$ python -q
>>> import numpy as np
>>> from numpy import linalg as LA
>>> np.set_printoptions(suppress=True, linewidth=100)
>>> W0 = np.array([[3, 3, 3], [3, 6, 6], [3, 6, 9]])
>>> # symmetric
>>> low = LA.cholesky(W0)
>>> np.round(np.prod(np.diag(low)) ** 2, 2), round(LA.det(W0), 2)
(np.float64(27.0), np.float64(27.0))
>>> np.round(np.diag(low) ** 2, 2)
array([3., 3., 3.])
>>> print(np.round(low @ low.T, 2))
[[3. 3. 3.]
 [3. 6. 6.]
 [3. 6. 9.]]
>>> print(low.round(2))
[[1.73 0.   0.  ]
 [1.73 1.73 0.  ]
 [1.73 1.73 1.73]]
>>> q = W0.astype(float).copy()
>>> for j in range(3):
...     q[:, j] -= q[:, :j] @ (q[:, :j].T @ q[:, j])
...     q[:, j] /= LA.norm(q[:, j])
... 
>>> print(np.round(q.T @ W0, 2) + 0)
[[ 5.2   8.66 10.39]
 [ 0.    2.45  3.67]
 [ 0.    0.    2.12]]
>>> np.round(q.T @ q, 2) + 0
array([[1., 0., 0.],
       [0., 1., 0.],
       [0., 0., 1.]])
>>> w, vecs = LA.eigh(W0)
>>> np.round(LA.eigvalsh(W0 @ W0), 2)
array([  0.85,   3.72, 229.42])
>>> np.abs(vecs[:, -1]).round(6).argmax()
np.int64(2)
>>> np.round(LA.svd(W0, compute_uv=False), 2)
array([15.15,  1.93,  0.92])
>>> w.round(2)
array([ 0.92,  1.93, 15.15])
>>> np.round(LA.eigvalsh(W0 + 3 * np.eye(3)), 2)
array([ 3.92,  4.93, 18.15])
>>> print(np.round(vecs @ np.diag(w) @ vecs.T, 2))
[[3. 3. 3.]
 [3. 6. 6.]
 [3. 6. 9.]]
>>> print(np.unique(w.round(6) + 0, return_counts=True)[1])
[1 1 1]
>>> mat = np.load("x.npy")
>>> print(mat)
[[-19.4  -10.27  -9.39]
 [-21.81  -9.82  -8.43]
 [-20.43 -10.4   -9.56]
 [-20.8  -10.86  -9.43]
 [-19.51 -11.26 -11.9 ]
 [-19.37  -9.54 -10.85]
 [-19.4   -9.96 -10.25]
 [-19.95  -9.63  -8.56]
 [-22.06  -8.3  -10.94]
 [-20.49 -10.83 -11.18]
 [-20.17  -7.39  -9.34]
 [-21.11  -9.51  -9.18]
 [-19.86  -9.52 -10.4 ]
 [-22.59 -11.62 -10.73]
 [-18.51 -10.66 -11.86]
 [-19.75 -10.73 -10.83]
 [-19.73  -8.97 -11.81]
 [-19.53 -10.44 -11.68]
 [-19.44  -9.9   -9.38]
 [-20.61 -10.92 -10.53]
 [-19.67  -9.96  -9.89]
 [-20.42  -9.9  -10.96]
 [-19.48  -8.94  -7.49]
 [-21.03 -10.35  -9.41]
 [-17.91 -10.69 -10.23]
 [-19.76 -10.03 -11.83]
 [-21.97  -8.06  -9.25]
 [-18.19  -9.25  -8.33]
 [-21.03  -8.98  -8.69]]
>>> G = np.cov(mat, rowvar=False)
>>> np.round(mat.std(axis=0), 2)
array([1.1 , 0.95, 1.18])
>>> G.round(2)
array([[ 1.25, -0.14, -0.17],
       [-0.14,  0.94,  0.45],
       [-0.17,  0.45,  1.45]])
>>> print(np.argsort(-mat.std(axis=0).round(6), kind="stable"))
[2 0 1]
>>> np.round(np.corrcoef(mat.T), 2)
array([[ 1.  , -0.13, -0.13],
       [-0.13,  1.  ,  0.39],
       [-0.13,  0.39,  1.  ]])
>>> P = mat @ LA.solve(mat.T @ mat, mat.T)
>>> np.round(LA.eigvalsh(P), 2) + 0
array([0., 0., 0., 0., 0., 0., 0., 0., 0., 0., 0., 0., 0., 0., 0., 0., 0., 0., 0., 0., 0., 0., 0.,
       0., 0., 0., 1., 1., 1.])
>>> np.round(P @ mat[:, 2], 2)
array([ -9.39,  -8.43,  -9.56,  -9.43, -11.9 , -10.85, -10.25,  -8.56, -10.94, -11.18,  -9.34,
        -9.18, -10.4 , -10.73, -11.86, -10.83, -11.81, -11.68,  -9.38, -10.53,  -9.89, -10.96,
        -7.49,  -9.41, -10.23, -11.83,  -9.25,  -8.33,  -8.69])
>>> np.allclose(P @ P, P)
True
>>> B = np.array([[1, 2], [2, 2]])
>>> M = np.triu(B)
>>> M
array([[1, 2],
       [0, 2]])
>>> np.prod(np.diag(M)), round(float(LA.det(M)), 2)
(np.int64(2), 2.0)
>>> E = np.load("out14.npy")
>>> E
array([[0.5 , 0.  , 0.5 ],
       [0.  , 0.67, 0.33],
       [0.  , 0.  , 1.  ]])
>>> ang = np.radians(36)
>>> r_ = np.eye(3)
>>> r_[1, 1] = r_[0, 0] = np.cos(ang)
>>> r_[1, 0], r_[0, 1] = -np.sin(ang), np.sin(ang)
>>> r_.round(2)
array([[ 0.81,  0.59,  0.  ],
       [-0.59,  0.81,  0.  ],
       [ 0.  ,  0.  ,  1.  ]])
>>> B = E @ r_.T
>>> np.round(LA.svd(E, compute_uv=False), 2), np.round(LA.svd(B, compute_uv=False), 2)
(array([1.21, 0.64, 0.43]), array([1.21, 0.64, 0.43]))
>>> np.round(np.abs(B - E).max(axis=0), 2)
array([0.39, 0.29, 0.  ])
>>> print(B.round(2))
[[ 0.4  -0.29  0.5 ]
 [ 0.39  0.54  0.33]
 [ 0.    0.    1.  ]]
>>> np.allclose(LA.norm(E, axis=1), LA.norm(B, axis=1))
True
>>> round(LA.det(r_), 2), round(float(np.trace(r_)), 2)
(np.float64(1.0), 2.62)
>>> rng = np.random.default_rng(5451)
>>> z = rng.permutation(3)
>>> z
array([0, 1, 2])
>>> B = E[z][:, z]
>>> print(np.diag(B))
[0.5  0.67 1.  ]
>>> np.trace(B)
np.float64(2.17)
>>> round(float(LA.det(B)), 2), round(float(LA.det(E[z])), 2)
(0.34, 0.34)
>>> np.allclose(B, E)
True
>>> np.round(E @ E, 2)
array([[0.25, 0.  , 0.75],
       [0.  , 0.45, 0.55],
       [0.  , 0.  , 1.  ]])
>>> np.trace(E)
np.float64(2.17)
>>> round(float(LA.det(E)), 2)
0.34
>>> np.round(LA.matrix_power(E, 4), 2)
array([[0.06, 0.  , 0.94],
       [0.  , 0.2 , 0.8 ],
       [0.  , 0.  , 1.  ]])
>>> np.allclose(E, E.T)
False
>>> np.allclose(E @ E.T, E.T @ E)
False
>>> np.round((E - E.T) / 2, 2)
array([[ 0.  ,  0.  ,  0.25],
       [ 0.  ,  0.  ,  0.16],
       [-0.25, -0.16,  0.  ]])
>>> A = np.load("arr.npy")
>>> print(A)
[[ 6 -8 -4]
 [ 0  3  3]
 [ 0  0  0]]
>>> B = np.array([[0, 1], [3, 0]])
>>> basis = np.kron(B, A)
>>> round(float(LA.norm(basis, 2)), 2), np.round(LA.norm(B, 2) * LA.norm(A, 2), 2)
(33.91, np.float64(33.91))
>>> LA.matrix_rank(basis)
np.int64(4)
>>> G = A.T @ A
>>> (A @ A.T).shape
(3, 3)
>>> B = A[0, 0] * A[1:] - np.outer(A[1:, 0], A[0])
>>> print(B)
[[ 0 18 18]
 [ 0  0  0]]
>>> LA.matrix_rank(B), LA.matrix_rank(A)
(np.int64(1), np.int64(2))
>>> arr = np.load("case1.npy")
>>> print(arr)
[[161 -26]
 [-26 146]]
>>> w, vecs = LA.eigh(arr)
>>> x = np.array([1, -2])
>>> np.round(vecs * np.abs(w) @ vecs.T, 2)
array([[161., -26.],
       [-26., 146.]])
>>> np.round(vecs * np.sqrt(w) @ vecs.T, 2)
array([[12.64, -1.05],
       [-1.05, 12.04]])
>>> B = arr + rng.integers(-2, 3, (2, 1)) @ rng.integers(-2, 3, (1, 2))
>>> B
array([[161, -26],
       [-26, 146]])
>>> np.abs(B - arr).sum(axis=1)
array([0, 0])
>>> B - arr
array([[0, 0],
       [0, 0]])
>>> LA.matrix_rank(B - arr, tol=1e-8)
np.int64(0)
>>> B = arr[0, 0] * arr[1:] - np.outer(arr[1:, 0], arr[0])
>>> B
array([[    0, 22830]])
>>> np.flatnonzero(~B.round(6).any(axis=1))
array([], dtype=int64)
>>> LA.matrix_rank(B), LA.matrix_rank(arr)
(np.int64(1), np.int64(2))
>>> feats = np.array([[0.0, 0.0, 2.0, -1.0, -1.0],
...     [0.0, 0.0, 2.0, 0.0, 1.0],
...     [2.0, 2.0, 0.0, 0.0, 0.0],
...     [-1.0, 0.0, 0.0, 0.0, 0.0],
...     [-1.0, 1.0, 0.0, 0.0, 0.0]])
>>> (feats + feats.T) / 2
array([[ 0.,  0.,  2., -1., -1.],
       [ 0.,  0.,  2.,  0.,  1.],
       [ 2.,  2.,  0.,  0.,  0.],
       [-1.,  0.,  0.,  0.,  0.],
       [-1.,  1.,  0.,  0.,  0.]])
>>> round(float(np.abs(LA.eigvals(feats)).max()), 2)
2.92
>>> np.allclose(feats @ feats.T, feats.T @ feats)
True
>>> np.round(np.sort(np.abs(LA.eigvals(feats))), 2) + 0
array([0.  , 1.57, 1.57, 2.92, 2.92])
>>> feats.inv()
Traceback (most recent call last):
  File "<python-input-96>", line 1, in <module>
    feats.inv()
    ^^^^^^^^^
AttributeError: 'numpy.ndarray' object has no attribute 'inv'
>>> r = LA.matrix_rank(feats)
>>> r
np.int64(4)
>>> ns = LA.svd(feats)[2][r:].T
>>> np.round(ns @ ns.T, 2)
array([[ 0.  ,  0.  ,  0.  ,  0.  ,  0.  ],
       [ 0.  ,  0.  ,  0.  ,  0.  ,  0.  ],
       [ 0.  ,  0.  ,  0.05,  0.19, -0.1 ],
       [ 0.  ,  0.  ,  0.19,  0.76, -0.38],
       [ 0.  ,  0.  , -0.1 , -0.38,  0.19]])
>>> ns.shape
(5, 1)
>>> print(np.allclose(feats @ ns, 0))
True
>>> J = np.load("mat.npy")
>>> J
array([[2, 5, 7, 6],
       [9, 2, 7, 4],
       [5, 4, 1, 4],
       [9, 3, 9, 2],
       [6, 7, 7, 4]])
>>> LA.cond(mat) > 100
np.False_
>>> [round(float(x), 2) for x in LA.svd(mat, compute_uv=False)[:3]]
[132.56, 7.04, 4.41]
>>> round(np.log10(LA.cond(mat)))
1
>>> np.round(np.abs(LA.svd(mat)[2][-1]), 2)
array([0.12, 0.82, 0.56])
>>> LA.matrix_rank(mat, rtol=0.1)
np.int64(1)
